In [1]: import numpy as np

In [2]: np.set_printoptions(suppress=True, linewidth=200)

In [3]: F = np.array([[8.0, -3.0, 0.0, 0.0],
   ...:     [-3.0, 5.0, -3.0, 0.0],
   ...:     [0.0, -3.0, 4.0, -3.0],
   ...:     [0.0, 0.0, -3.0, 7.0]])

In [4]: ev, V = np.linalg.eigh(F)

In [5]: vec = np.array([-3, 2, 3, 1])

In [6]: print(round(float(vec @ F @ vec / (vec @ vec)), 2), round(ev[0], 2), np.round(ev[-1], 2))
5.09 0.2 10.62

In [7]: print((np.sign(V[:, -1].round(6)) == np.sign(V[0, -1].round(6))).astype(int))
[1 0 1 0]

In [8]: np.round(V * np.maximum(ev, 0) @ V.T, 2) + 0
Out[8]: 
array([[ 8., -3.,  0.,  0.],
       [-3.,  5., -3.,  0.],
       [ 0., -3.,  4., -3.],
       [ 0.,  0., -3.,  7.]])

In [9]: Lm = np.linalg.cholesky(F)

In [10]: np.round(np.diag(Lm) ** 2, 2)
Out[10]: array([8.  , 3.88, 1.68, 1.63])

In [11]: np.linalg.eigvalsh(F).min() > 0
Out[11]: np.True_

In [12]: Lm.round(2)
Out[12]: 
array([[ 2.83,  0.  ,  0.  ,  0.  ],
       [-1.06,  1.97,  0.  ,  0.  ],
       [ 0.  , -1.52,  1.3 ,  0.  ],
       [ 0.  ,  0.  , -2.32,  1.28]])

In [13]: round(float(np.prod(np.diag(Lm)) ** 2), 2), round(float(np.linalg.det(F)), 2)
Out[13]: (85.0, 85.0)

In [14]: print(round(float(np.linalg.eigvals(F).sum().real), 2))
24.0

In [15]: round(np.linalg.det(F[::-1]), 2)
Out[15]: np.float64(85.0)

In [16]: np.round(np.poly(F), 2)
Out[16]: array([   1.,  -24.,  184., -453.,   85.])

In [17]: round(np.linalg.det(2 * F), 2), round(np.linalg.det(F), 2)
Out[17]: (np.float64(1360.0), np.float64(85.0))

In [18]: np.round(np.linalg.eigvals(F), 2)
Out[18]: array([ 0.2 ,  4.54, 10.62,  8.64])

In [19]: vec = np.ones(4)

In [20]: for _ in range(7):
    ...:     vec = F @ vec
    ...:     vec /= np.linalg.norm(vec)
    ...:     print(round(vec @ F @ vec, 2))
    ...: 
8.67
8.79
8.87
8.98
9.11
9.27
9.46

In [21]: np.round(np.linalg.eigvalsh(F)[-1], 2)
Out[21]: np.float64(10.62)

In [22]: W1 = np.array([[4, -1, 5, 5], [-1, -5, 4, 2], [2, 5, 4, 0], [5, 1, -1, 3]])

In [23]: coef = np.array([3, 9, 9, 6])

In [24]: hid = np.maximum(F @ W1 + coef, 0)

In [25]: (hid > 0).astype(int)
Out[25]: 
array([[1, 1, 1, 1],
       [0, 0, 1, 1],
       [0, 1, 1, 0],
       [1, 1, 0, 1]])

In [26]: np.linalg.matrix_rank(hid)
Out[26]: np.int64(4)

In [27]: basis = np.array([[-1, -3, -1], [3, 0, 2], [0, 0, 3], [2, -3, 3]])

In [28]: (hid @ basis).round(6).argmax(axis=1)
Out[28]: array([2, 2, 2, 2])

In [29]: W1 @ basis
Out[29]: 
array([[  3, -27,  24],
       [-10,  -3,   9],
       [ 13,  -6,  20],
       [  4, -24,   3]])

In [30]: rng = np.random.default_rng(1876)

In [31]: feats = rng.normal(size=(16, 3))

In [32]: feats = 3 * feats / np.linalg.norm(feats, axis=1, keepdims=True)

In [33]: feats.round(2) + 0
Out[33]: 
array([[-1.3 , -1.84, -1.98],
       [ 2.38, -1.45, -1.11],
       [ 2.34,  0.43, -1.82],
       [ 1.89,  0.49, -2.27],
       [ 1.38, -2.42, -1.12],
       [-2.4 ,  1.8 ,  0.  ],
       [ 0.76, -0.25,  2.89],
       [-2.15, -1.19,  1.71],
       [ 0.16,  2.62, -1.46],
       [-0.13, -2.92, -0.69],
       [-2.81, -0.4 ,  0.97],
       [-1.73, -1.56, -1.89],
       [-0.96, -0.5 ,  2.8 ],
       [ 1.48, -2.55,  0.53],
       [-2.22,  1.09,  1.7 ],
       [-0.38,  0.31, -2.96]])

In [34]: vec = np.array([-1, 2, 1])

In [35]: y = feats @ vec

In [36]: coef, lr = np.zeros(3), 1 / np.linalg.norm(feats, 2) ** 2

In [37]: for i in range(60):
    ...:     coef -= lr * feats.T @ (feats @ coef - y)
    ...:     if i % 10 == 0: print(i, round(np.linalg.norm(feats @ coef - y), 2))
    ...: 
0 4.15
10 0.0
20 0.0
30 0.0
40 0.0
50 0.0

In [38]: np.round(np.linalg.cond(feats), 2)
Out[38]: np.float64(1.42)

In [39]: C2 = feats.T @ feats

In [40]: print(np.round(np.linalg.eigvalsh(C2)[::-1], 2))
[67.89 42.33 33.78]

In [41]: np.round(np.diag(C2), 2)
Out[41]: array([48.41, 42.48, 53.11])

In [42]: r0 = np.array([0, 3, -3])

In [43]: np.round(np.cross(feats[4, :3], feats[13, :3]), 2)
Out[43]: array([-4.15, -2.39,  0.07])

In [44]: labels = rng.permutation(4)

In [45]: labels
Out[45]: array([3, 0, 1, 2])

In [46]: other = F[labels][:, labels]

In [47]: print(np.allclose(other, F))
False

In [48]: print(round(np.log10(np.linalg.cond(F))))
2

In [49]: np.linalg.cond(F) > 100
Out[49]: np.False_

In [50]: np.linalg.matrix_rank(F, rtol=0.1)
Out[50]: np.int64(3)

In [51]: np.round(np.abs(np.linalg.svd(F)[2][-1]), 2)
Out[51]: array([0.23, 0.59, 0.71, 0.31])

In [52]: W0 = np.load("x.npy")

In [53]: W0
Out[53]: 
array([[ 0.61,  0.87,  0.72],
       [-0.06, -0.27, -0.2 ],
       [-0.2 ,  0.62,  0.51],
       [ 0.09,  0.4 ,  0.29],
       [ 0.81,  0.96,  0.86],
       [ 0.17, -0.24, -0.2 ],
       [ 0.3 ,  0.3 ,  0.19],
       [ 0.28,  0.31,  0.2 ],
       [-0.34, -0.84, -0.7 ],
       [ 0.41,  0.83,  0.68],
       [ 0.28, -0.29, -0.25],
       [-0.76, -0.93, -0.8 ],
       [ 0.86,  1.  ,  0.99]])

In [54]: q, r_ = np.linalg.qr(W0)

In [55]: round(float(np.trace(q @ q.T)), 2)
Out[55]: 3.0

In [56]: r_.round(2)
Out[56]: 
array([[-1.72, -2.03, -1.78],
       [ 0.  ,  1.33,  1.1 ],
       [ 0.  ,  0.  , -0.17]])

In [57]: round(float(abs(r_[0, 0])), 2), round(float(np.linalg.norm(W0[:, 0])), 2)
Out[57]: (1.72, 1.72)

In [58]: q.shape, r_.shape
Out[58]: ((13, 3), (3, 3))

In [59]: d = np.linalg.norm(W0[:, None] - W0[None], axis=-1)

In [60]: (d + 1e9 * np.eye(13)).round(6).argmin(axis=1)
Out[60]: array([ 9,  5,  3,  7, 12, 10,  7,  6, 11,  0,  5,  8,  4])

In [61]: np.flatnonzero(d[3] < d.mean() / 2)
Out[61]: array([2, 3, 6, 7])

In [62]: np.unravel_index(d.round(6).argmax(), d.shape)
Out[62]: (np.int64(11), np.int64(12))

In [63]: np.round(np.linalg.norm(W0, axis=1), 2)
Out[63]: array([1.28, 0.34, 0.83, 0.5 , 1.52, 0.36, 0.46, 0.46, 1.15, 1.15, 0.47, 1.44, 1.65])

In [64]: d[3].round(2)
Out[64]: array([0.82, 0.84, 0.43, 0.  , 1.08, 0.81, 0.25, 0.23, 1.64, 0.66, 0.9 , 1.92, 1.2 ])

In [65]: np.round(np.linalg.norm(W0 - W0.mean(axis=0), axis=1), 2)
Out[65]: array([0.95, 0.66, 0.66, 0.24, 1.19, 0.59, 0.14, 0.14, 1.47, 0.83, 0.66, 1.77, 1.32])

In [66]: d[3].round(6).argsort(kind="stable")[:4]
Out[66]: array([3, 7, 6, 2])

In [67]: d.shape
Out[67]: (13, 13)

In [68]: vec = np.array([1, 3, 2])

In [69]: y = W0 @ vec

In [70]: y.round(2)
Out[70]: array([ 4.66, -1.27,  2.68,  1.87,  5.41, -0.95,  1.58,  1.61, -4.26,  4.26, -1.09, -5.15,  5.84])

In [71]: try:
    ...:     np.linalg.solve(W0, y)
    ...: except np.linalg.LinAlgError as e:
    ...:     print(e)
    ...: 
Last 2 dimensions of the array must be square

In [72]: y = y + 0.02 * rng.normal(size=13)

In [73]: y.round(2)
Out[73]: array([ 4.65, -1.28,  2.68,  1.87,  5.39, -0.95,  1.54,  1.59, -4.25,  4.25, -1.11, -5.17,  5.82])

In [74]: coef, *_ = np.linalg.lstsq(W0, y)

In [75]: coef.round(2)
Out[75]: array([0.97, 2.92, 2.1 ])

In [76]: round(float(np.linalg.norm(y - W0 @ coef)), 2)
Out[76]: 0.05

In [77]: np.round(W0.T @ (y - W0 @ coef), 2) + 0
Out[77]: array([0., 0., 0.])

In [78]: Xs = W0 - W0.mean(axis=0)

In [79]: Uu, s, Vt = np.linalg.svd(Xs, full_matrices=False)

In [80]: (np.sign(Uu[:, 0]) == np.sign(Uu[0, 0])).astype(int)
Out[80]: array([1, 0, 1, 1, 1, 0, 1, 1, 0, 1, 0, 0, 1])

In [81]: np.round(Xs.mean(axis=0), 2) + 0
Out[81]: array([0., 0., 0.])

In [82]: Xs = W0 - W0.mean(axis=0)

In [83]: V = np.linalg.svd(Xs)[2][:2]

In [84]: other = Xs - Xs @ V.T @ V

In [85]: print(np.round(np.diag(V.T @ V), 2))
[1.   0.59 0.41]

In [86]: np.round(np.cov(Xs @ V.T, rowvar=False), 2) + 0
Out[86]: 
array([[0.93, 0.  ],
       [0.  , 0.06]])

In [87]: mat = np.array([[0, 0, 1], [1, 0, 0], [0, 1, 0]])

In [88]: q, V = np.linalg.qr(mat[:, :2])[0], np.linalg.qr(mat[:, 2:])[0]

In [89]: s = np.linalg.svd(q.T @ V, compute_uv=False)

In [90]: s
Out[90]: array([0.])

In [91]: np.degrees(np.arccos(s.clip(0, 1)))
Out[91]: array([90.])

In [92]: np.round(np.fft.fft(mat[0]), 2)
Out[92]: array([ 1. +0.j  , -0.5+0.87j, -0.5-0.87j])

In [93]: labels = rng.permutation(3)

In [94]: other = mat[:, labels] * rng.choice([-1, 1], 3)

In [95]: other
Out[95]: 
array([[ 0, -1,  0],
       [ 0,  0,  1],
       [-1,  0,  0]])

In [96]: Uu, _, Vt = np.linalg.svd(mat.T @ other)

In [97]: np.round(np.linalg.lstsq(mat, other)[0], 2)
Out[97]: 
array([[ 0.,  0.,  1.],
       [-1.,  0.,  0.],
       [ 0., -1.,  0.]])

In [98]: print(labels)
[1 2 0]

In [99]: Uu @ Vt
Out[99]: 
array([[ 0.,  0.,  1.],
       [-1.,  0.,  0.],
       [ 0., -1.,  0.]])

In [100]: blk = np.stack([mat, -1 * mat, mat[::-1]])

In [101]: (blk @ mat.T).shape
Out[101]: (3, 3, 3)

In [102]: print(np.round(np.linalg.det(blk), 2))
[ 1. -1. -1.]

In [103]: np.linalg.matrix_rank(blk)
Out[103]: array([3, 3, 3])

In [104]: blk = np.stack([F, -2 * F, F[::-1]])

In [105]: print(blk.sum(axis=0))
[[-8.  3. -3.  7.]
 [ 3. -8.  7. -3.]
 [-3.  8. -7.  3.]
 [ 8. -3.  3. -7.]]

In [106]: (blk @ F.T).shape
Out[106]: (3, 4, 4)

In [107]: np.linalg.matrix_rank(blk.reshape(3, -1))
Out[107]: np.int64(2)

In [108]: np.einsum("bij,cij->bc", blk, blk)
Out[108]: 
array([[ 208., -416.,  -54.],
       [-416.,  832.,  108.],
       [ -54.,  108.,  208.]])

In [109]: blk.shape
Out[109]: (3, 4, 4)

In [110]: K = np.array([[0.79, 1.3, 0.62, 2.66],
     ...:     [-0.09, 1.72, 1.91, -1.08],
     ...:     [2.64, -0.01, 1.38, -0.95],
     ...:     [-2.46, -2.43, 1.71, -1.98]])

In [111]: np.allclose(K, K.T)
Out[111]: False

In [112]: np.round((K - K.T) / 2, 2)
Out[112]: 
array([[ 0.  ,  0.7 , -1.01,  2.56],
       [-0.7 ,  0.  ,  0.96,  0.68],
       [ 1.01, -0.96,  0.  , -1.33],
       [-2.56, -0.68,  1.33,  0.  ]])

In [113]: round(np.trace(K), 2)
Out[113]: np.float64(1.91)

In [114]: np.round((K + K.T) / 2, 2)
Out[114]: 
array([[ 0.79,  0.6 ,  1.63,  0.1 ],
       [ 0.6 ,  1.72,  0.95, -1.76],
       [ 1.63,  0.95,  1.38,  0.38],
       [ 0.1 , -1.76,  0.38, -1.98]])

In [115]: m1 = np.load("m.npy")

In [116]: m1
Out[116]: 
array([[-1.1, -2.5,  1.6],
       [-0.3, -3.5,  0.6],
       [ 1.3, -2. , -1.3],
       [ 0.8,  3. , -0.3]])

In [117]: other = np.c_[m1[:, :1] @ np.array([[1]]), np.array([1, 1, -1, -2])]

In [118]: other
Out[118]: 
array([[-1.1,  1. ],
       [-0.3,  1. ],
       [ 1.3, -1. ],
       [ 0.8, -2. ]])

In [119]: print(np.round(np.linalg.norm(other - m1 @ np.linalg.lstsq(m1, other)[0], axis=0), 2) + 0)
[0.  0.3]

In [120]: print(np.linalg.matrix_rank(np.c_[m1, other]))
4

In [121]: np.round(np.linalg.norm(np.linalg.qr(m1)[0].T @ other, axis=0) ** 2 / ((other ** 2).sum(axis=0) + 1e-12), 2)
Out[121]: array([1.  , 0.99])

In [122]: arr = np.load("block4.npy")

In [123]: print(arr)
[[7 5 7 5]
 [4 9 4 9]
 [7 5 7 5]
 [4 9 4 9]]

In [124]: blk = np.stack([arr, 2 * arr, arr[::-1]])

In [125]: print(np.round(np.linalg.det(blk), 2))
[0. 0. 0.]

In [126]: blk.sum(axis=0)
Out[126]: 
array([[25, 24, 25, 24],
       [19, 32, 19, 32],
       [25, 24, 25, 24],
       [19, 32, 19, 32]])

In [127]: np.linalg.matrix_rank(blk)
Out[127]: array([2, 2, 2])

In [128]: np.linalg.matrix_rank(blk.reshape(3, -1))
Out[128]: np.int64(2)

In [129]: Uu, s, Vt = np.linalg.svd(arr)

In [130]: s.round(2) + 0
Out[130]: array([25.25,  6.81,  0.  ,  0.  ])

In [131]: np.argmax(s[:-1] / (s[1:] + 1e-6)) + 1
Out[131]: np.int64(2)

In [132]: other = Uu[:, :2] @ np.diag(s[:2]) @ Vt[:2]

In [133]: np.round(np.linalg.norm(arr - other, 2), 2), round(s[2], 2)
Out[133]: (np.float64(0.0), np.float64(0.0))

In [134]: np.linalg.matrix_rank(other)
Out[134]: np.int64(2)

In [135]: round(float(np.linalg.norm(arr - other) / np.linalg.norm(arr)), 2)
Out[135]: 0.0

In [136]: np.linalg.matrix_rank(arr, rtol=0.05)
Out[136]: np.int64(2)
